$ ipython --no-banner

In [1]: import numpy as np

In [2]: np.set_printoptions(suppress=True, linewidth=140)

In [3]: W0 = np.load("data.npy")

In [4]: print(W0)
[[ 4  1  6  0]
 [ 7 -9 -1  0]
 [-3 -9  9  1]
 [ 8  5  2  8]]

In [5]: f = np.array([2, 8, -4, 6])

In [6]: Y = W0 + np.outer(f, np.eye(4)[0])

In [7]: print(Y)
[[ 6.  1.  6.  0.]
 [15. -9. -1.  0.]
 [-7. -9.  9.  1.]
 [14.  5.  2.  8.]]

In [8]: print(round(np.linalg.det(Y) / np.linalg.det(W0), 3), np.round(1 + np.linalg.solve(W0, f)[0], 3))
1.932 1.932

In [9]: print(np.linalg.matrix_rank(Y - W0))
1

In [10]: t = np.radians(15)

In [11]: r_ = np.eye(4)

In [12]: r_[2, 2] = r_[3, 3] = np.cos(t)

In [13]: r_[2, 3], r_[3, 2] = -np.sin(t), np.sin(t)

In [14]: print(r_.round(3))
[[ 1.     0.     0.     0.   ]
 [ 0.     1.     0.     0.   ]
 [ 0.     0.     0.966 -0.259]
 [ 0.     0.     0.259  0.966]]

In [15]: Y = W0 @ r_.T

In [16]: print(Y.round(3))
[[ 4.     1.     5.796  1.553]
 [ 7.    -9.    -0.966 -0.259]
 [-3.    -9.     8.435  3.295]
 [ 8.     5.    -0.139  8.245]]

In [17]: print(np.round(np.linalg.svd(W0, compute_uv=False), 3), np.round(np.linalg.svd(Y, compute_uv=False), 3))
[14.941 13.341  9.668  4.28 ] [14.941 13.341  9.668  4.28 ]

In [18]: print(np.round(np.linalg.det(W0[::-1]), 3))
-8248.0

In [19]: print(np.round(np.linalg.eigvals(W0), 3))
[-11.069+0.j      6.667+5.665j   6.667-5.665j   9.734+0.j   ]

In [20]: print(np.round(np.poly(W0), 3))
[    1.   -12.   -49.  1539. -8248.]

In [21]: print(np.round(np.linalg.eigvals(W0).sum().real, 3))
12.0

In [22]: print(np.kron(np.eye(2, dtype=int), W0))
[[ 4  1  6  0  0  0  0  0]
 [ 7 -9 -1  0  0  0  0  0]
 [-3 -9  9  1  0  0  0  0]
 [ 8  5  2  8  0  0  0  0]
 [ 0  0  0  0  4  1  6  0]
 [ 0  0  0  0  7 -9 -1  0]
 [ 0  0  0  0 -3 -9  9  1]
 [ 0  0  0  0  8  5  2  8]]

In [23]: x0 = np.array([2, 0, 1, 2])

In [24]: target = W0 @ x0

In [25]: b, lr = np.zeros(4), 1 / np.linalg.norm(W0, 2) ** 2

In [26]: for i in range(25):
    ...:     b -= lr * W0.T @ (W0 @ b - target)
    ...:     if i % 5 == 0: print(i, round(np.linalg.norm(W0 @ b - target), 3))
    ...: 
0 8.352
5 1.476
10 0.96
15 0.626
20 0.408

In [27]: print(b.round(3))
[2.027 0.016 1.021 1.944]

In [28]: print(round(np.linalg.cond(W0), 3))
3.491

In [29]: J = np.array([[0, 0, -6, -4, 6, 9],
    ...:     [0, 0, 8, 0, -2, -1],
    ...:     [6, -8, 0, -1, 4, -3],
    ...:     [4, 0, 1, 0, -14, 12],
    ...:     [-6, 2, -4, 14, 0, 2],
    ...:     [-9, 1, 3, -12, -2, 0]])

In [30]: print(np.trace(W0))
12

In [31]: print(np.round(np.abs(np.linalg.eigvals(W0)).max(), 3))
11.069

In [32]: print((W0 + W0.T) / 2)
[[ 4.   4.   1.5  4. ]
 [ 4.  -9.  -5.   2.5]
 [ 1.5 -5.   9.   1.5]
 [ 4.   2.5  1.5  8. ]]

In [33]: print(np.allclose(W0, W0.T))
False

In [34]: print(np.allclose(W0 @ W0.T, W0.T @ W0))
False

In [35]: x0 = np.array([2, 0, 0, 1, 2, 2])

In [36]: print(np.round(np.linalg.svd(J, compute_uv=False), 3))
[19.482 19.482 14.294 14.294  4.912  4.912]

In [37]: O = np.linalg.solve(np.eye(6) - J, np.eye(6) + J)

In [38]: print(np.round(O @ O.T, 3) + 0)
[[1. 0. 0. 0. 0. 0.]
 [0. 1. 0. 0. 0. 0.]
 [0. 0. 1. 0. 0. 0.]
 [0. 0. 0. 1. 0. 0.]
 [0. 0. 0. 0. 1. 0.]
 [0. 0. 0. 0. 0. 1.]]

In [39]: rng = np.random.default_rng(92592)

In [40]: z = rng.permutation(6)

In [41]: print(z)
[2 1 4 0 3 5]

In [42]: Y = J[z][:, z]

In [43]: print(np.round(np.sort(np.abs(np.linalg.eigvals(Y))), 3))
[ 4.912  4.912 14.294 14.294 19.482 19.482]

In [44]: f = np.array([0, 1])

In [45]: print(np.polyval(f, J[3]))
[1 1 1 1 1 1]

In [46]: print(np.array([np.convolve(row, f, "same") for row in J]))
[[  0   0   0  -6  -4   6]
 [  0   0   0   8   0  -2]
 [  0   6  -8   0  -1   4]
 [  0   4   0   1   0 -14]
 [  0  -6   2  -4  14   0]
 [  0  -9   1   3 -12  -2]]

In [47]: print(np.correlate(J[3], J[0], "full"))
[  36   24   -7  -18 -130   18  128   36  -72    0    0]

In [48]: z = rng.permutation(4)

In [49]: print(z)
[0 2 3 1]

In [50]: Y = W0[z][:, z]

In [51]: print(np.allclose(Y, W0))
False

In [52]: print(np.round(np.sort(np.abs(np.linalg.eigvals(Y))), 3))
[ 8.749  8.749  9.734 11.069]

In [53]: print(np.diag(Y))
[ 4  9  8 -9]

In [54]: K = np.loadtxt("case16.csv", delimiter=",")

In [55]: print(K)
[[ 1.  0.  0.  0.  0.  0.  0.  0.  0.  0.  0.  0.]
 [-2.  1.  0.  0.  0.  0.  0.  0.  0.  0.  0.  0.]
 [-1. -2.  1.  0.  0.  0.  0.  0.  0.  0.  0.  0.]
 [-3.  0.  2.  1.  0.  0.  0.  0.  0.  0.  0.  0.]
 [ 0. -2.  2.  3.  1.  0.  0.  0.  0.  0.  0.  0.]
 [-1.  0. -1.  3.  2.  1.  0.  0.  0.  0.  0.  0.]
 [-1.  3. -3.  1. -3. -3.  1.  0.  0.  0.  0.  0.]
 [ 2.  1.  2. -3.  1. -1. -2.  1.  0.  0.  0.  0.]
 [-3.  3.  1.  1.  1. -1.  2. -2.  1.  0.  0.  0.]
 [ 2. -2.  0.  3. -3.  2.  3.  3.  2.  1.  0.  0.]
 [ 1.  2. -3.  2.  2. -1.  0.  2.  3.  0.  1.  0.]
 [-1.  3.  0. -1. -1.  3.  3. -1.  0.  2. -1.  1.]]

In [56]: Uu, s, VT = np.linalg.svd(K)

In [57]: print(s.round(3))
[8.535 8.276 7.117 6.563 4.942 3.628 2.35  1.799 0.719 0.298 0.008 0.002]

In [58]: Y = Uu[:, :10] @ np.diag(s[:10]) @ VT[:10]

In [59]: print(np.linalg.matrix_rank(K, rtol=0.05))
9

In [60]: print(round(np.linalg.norm(K - Y, 2), 3), np.round(s[10], 3))
0.008 0.008

In [61]: Y = W0[0, 0] * W0[1:] - np.outer(W0[1:, 0], W0[0])

In [62]: print(Y)
[[  0 -43 -46   0]
 [  0 -33  54   4]
 [  0  12 -40  32]]

In [63]: print(W0[:, 0] / W0[0, 0])
[ 1.    1.75 -0.75  2.  ]

In [64]: print(np.flatnonzero(~Y.round(6).any(axis=1)))
[]

In [65]: print(np.linalg.matrix_rank(Y), np.linalg.matrix_rank(W0))
3 4

In [66]: f = np.array([1, 3, -2])

In [67]: print(np.cross(Y[2, :3], Y[1, :3]))
[-672    0    0]

In [68]: print(np.array([np.convolve(row, f, "same") for row in Y]))
[[ -43 -175  -52   92]
 [ -33  -45  232  -96]
 [  12   -4 -112  176]]
